In [1]: import numpy as np

In [2]: from numpy import linalg as LA

In [3]: np.set_printoptions(precision=4, suppress=True, linewidth=120)

In [4]: tidy = lambda a: np.round(a, 4) + 0

In [5]: m1 = np.load("m.npy")

In [6]: m1
Out[6]: 
array([[  6.5134,  -0.7995,   0.8819,   0.3781,   1.2138,   2.5279,  -9.3851,   4.1769,  -3.5071,  -0.3005],
       [  3.7516,   3.9973,   0.6014,  -1.9624,   0.6174,  -2.627 ,  -2.7707,   1.8291,   0.4013,  -0.619 ],
       [  1.893 ,   2.0185,   0.2925,  -0.9756,   0.2863,  -1.2933,  -1.3973,   0.9002,   0.2251,  -0.2877],
       [  8.3854,   1.2063,   1.1893,  -0.6059,   1.503 ,   1.1987, -10.7882,   5.074 ,  -3.3078,  -0.6312],
       [ -4.796 ,  -7.6229,  -0.816 ,   3.7811,  -0.724 ,   5.6338,   2.0169,  -1.8942,  -1.9149,   0.9721],
       [ -2.8993,  -5.5698,  -0.5084,   2.8003,  -0.3851,   4.3331,   0.5938,  -1.0153,  -1.6744,   0.6772],
       [  0.0943,   5.1805,   0.1092,  -2.599 ,  -0.0877,  -4.6553,   3.0139,  -0.6831,   2.8519,  -0.4995],
       [  0.0974,   5.2123,   0.1043,  -2.6228,  -0.1066,  -4.6993,   2.9849,  -0.7124,   2.8014,  -0.5006],
       [ -6.622 ,  -4.3911,  -0.962 ,   2.2016,  -1.1214,   2.1898,   6.4375,  -3.5081,   0.72  ,   0.8011],
       [  6.5053,  -0.7987,   0.9363,   0.3831,   1.1959,   2.5277,  -9.364 ,   4.2028,  -3.4809,  -0.3185],
       [  3.7842,   4.0185,   0.5646,  -2.0282,   0.5929,  -2.5846,  -2.8167,   1.7423,   0.4286,  -0.5897],
       [ -2.7896,  -0.3998,  -0.3812,   0.203 ,  -0.5106,  -0.4023,   3.6022,  -1.7259,   1.1176,   0.2119],
       [ -7.4889,  -2.745 ,  -1.0935,   1.4337,  -1.2941,   0.5026,   8.6365,  -4.3099,   1.9824,   0.6863],
       [ -2.6676,   4.8059,  -0.2877,  -2.3981,  -0.613 ,  -5.0707,   6.5759,  -2.4206,   3.8949,  -0.3221],
       [ -2.8086,  -0.4071,  -0.3829,   0.2015,  -0.5097,  -0.3621,   3.5668,  -1.7097,   1.0746,   0.1737],
       [ -3.0079, -10.8013,  -0.5934,   5.4084,  -0.2906,   9.0143,  -2.4375,  -0.3036,  -4.5213,   1.2191],
       [ -7.504 ,  -2.7802,  -1.074 ,   1.4069,  -1.2757,   0.4923,   8.5866,  -4.2556,   1.982 ,   0.6808],
       [  7.5208,   2.7836,   1.1037,  -1.3686,   1.3308,  -0.4743,  -8.6315,   4.2847,  -1.9466,  -0.6836],
       [ -1.7898,   3.2005,  -0.179 ,  -1.5819,  -0.3768,  -3.3776,   4.3964,  -1.578 ,   2.5678,  -0.1916],
       [ -3.7901,  -3.9612,  -0.6004,   2.0368,  -0.5667,   2.6284,   2.7771,  -1.7942,  -0.402 ,   0.5675],
       [ -6.5905,  -4.4093,  -0.9739,   2.2398,  -1.0715,   2.2002,   6.3617,  -3.4944,   0.6869,   0.7733],
       [  3.8171,   3.9659,   0.5891,  -2.0038,   0.6036,  -2.5966,  -2.7854,   1.7642,   0.4079,  -0.586 ],
       [  4.5826,  -2.8002,   0.6005,   1.4226,   0.8998,   3.7938,  -8.0015,   3.3257,  -3.698 ,  -0.005 ],
       [ -2.6935,   4.8061,  -0.2964,  -2.3978,  -0.5955,  -5.0878,   6.6282,  -2.4276,   3.9026,  -0.3177],
       [ -1.0168,  -3.5789,  -0.2054,   1.7732,  -0.093 ,   2.9954,  -0.8027,  -0.0884,  -1.5124,   0.4119],
       [ -3.0206, -10.8025,  -0.5757,   5.427 ,  -0.2877,   8.978 ,  -2.4225,  -0.2976,  -4.4899,   1.2014],
       [ -4.7069,  -2.3926,  -0.6816,   1.1821,  -0.8131,   0.9065,   5.0394,  -2.6131,   0.9281,   0.5206],
       [  3.8708,   9.2196,   0.6804,  -4.6076,   0.51  ,  -7.3234,   0.2001,   1.1271,   3.1735,  -1.0908],
       [ -3.8859,  -9.1777,  -0.702 ,   4.6362,  -0.4902,   7.2918,  -0.2066,  -1.1212,  -3.19  ,   1.1031],
       [ -1.0807,  -8.8313,  -0.3523,   4.3943,   0.054 ,   7.7321,  -3.8247,   0.5901,  -4.3146,   0.9072],
       [  4.6909,   2.3687,   0.7195,  -1.2362,   0.7919,  -0.884 ,  -5.0127,   2.5843,  -0.9465,  -0.4881],
       [ -7.4719,  -2.8118,  -1.1166,   1.4264,  -1.3074,   0.5078,   8.5784,  -4.2735,   1.9874,   0.6756],
       [  3.6669,  -1.1556,   0.499 ,   0.6249,   0.6988,   2.103 ,  -5.7997,   2.4923,  -2.3725,  -0.0995],
       [  1.7859,  -3.1966,   0.1669,   1.5693,   0.3947,   3.3821,  -4.3942,   1.5717,  -2.57  ,   0.2437],
       [  4.6121,  -2.7715,   0.6095,   1.3638,   0.9202,   3.7942,  -7.9775,   3.3108,  -3.7024,   0.0034],
       [  1.7966,  -3.2163,   0.1859,   1.6445,   0.4034,   3.3616,  -4.4317,   1.5702,  -2.6033,   0.2285],
       [ -3.9129,  -9.2105,  -0.6726,   4.5806,  -0.481 ,   7.3041,  -0.1931,  -1.1065,  -3.1978,   1.0883],
       [ -2.9953, -10.7932,  -0.5984,   5.3998,  -0.318 ,   9.0226,  -2.3911,  -0.2947,  -4.505 ,   1.2014],
       [  0.1138,   5.221 ,   0.0691,  -2.6149,  -0.1117,  -4.6923,   2.9843,  -0.698 ,   2.7714,  -0.525 ],
       [  8.3929,   1.2213,   1.1763,  -0.5904,   1.5104,   1.2338, -10.8389,   5.131 ,  -3.3112,  -0.6058],
       [  7.5153,   2.817 ,   1.0959,  -1.3965,   1.3025,  -0.5249,  -8.5678,   4.2944,  -2.0146,  -0.6847],
       [  2.7888,   0.4269,   0.4026,  -0.1703,   0.5039,   0.4078,  -3.6131,   1.6873,  -1.0896,  -0.176 ],
       [ -5.5977,  -0.7999,  -0.7783,   0.3871,  -1.0302,  -0.777 ,   7.196 ,  -3.4417,   2.1847,   0.3804],
       [  6.6093,   4.3997,   1.0154,  -2.1858,   1.0946,  -2.1653,  -6.3692,   3.4862,  -0.7285,  -0.7929],
       [ -1.9947,  -7.234 ,  -0.3909,   3.5712,  -0.1896,   5.992 ,  -1.5772,  -0.2278,  -2.9725,   0.7959],
       [ -3.8601,  -9.2124,  -0.6938,   4.6173,  -0.5255,   7.2805,  -0.2264,  -1.0988,  -3.2036,   1.0758],
       [  4.5878,  -2.7855,   0.5627,   1.4082,   0.8963,   3.8134,  -8.0155,   3.2748,  -3.6992,   0.0172],
       [ -0.8167,   6.8042,  -0.03  ,  -3.4276,  -0.2894,  -6.3869,   5.181 ,  -1.5172,   4.0513,  -0.5978]])

In [7]: Uu, sigma, vt = LA.svd(m1)

In [8]: print(tidy(sigma))
[54.5069 54.1858  0.1798  0.1597  0.1528  0.1501  0.1206  0.1099  0.1004  0.0958]

In [9]: A2 = Uu[:, :2] @ np.diag(sigma[:2]) @ vt[:2]

In [10]: print(tidy(np.abs(m1 - A2).max()))
0.0612

In [11]: print(tidy(LA.norm(m1 - A2, 2)), tidy(sigma[2]))
0.1798 0.1798
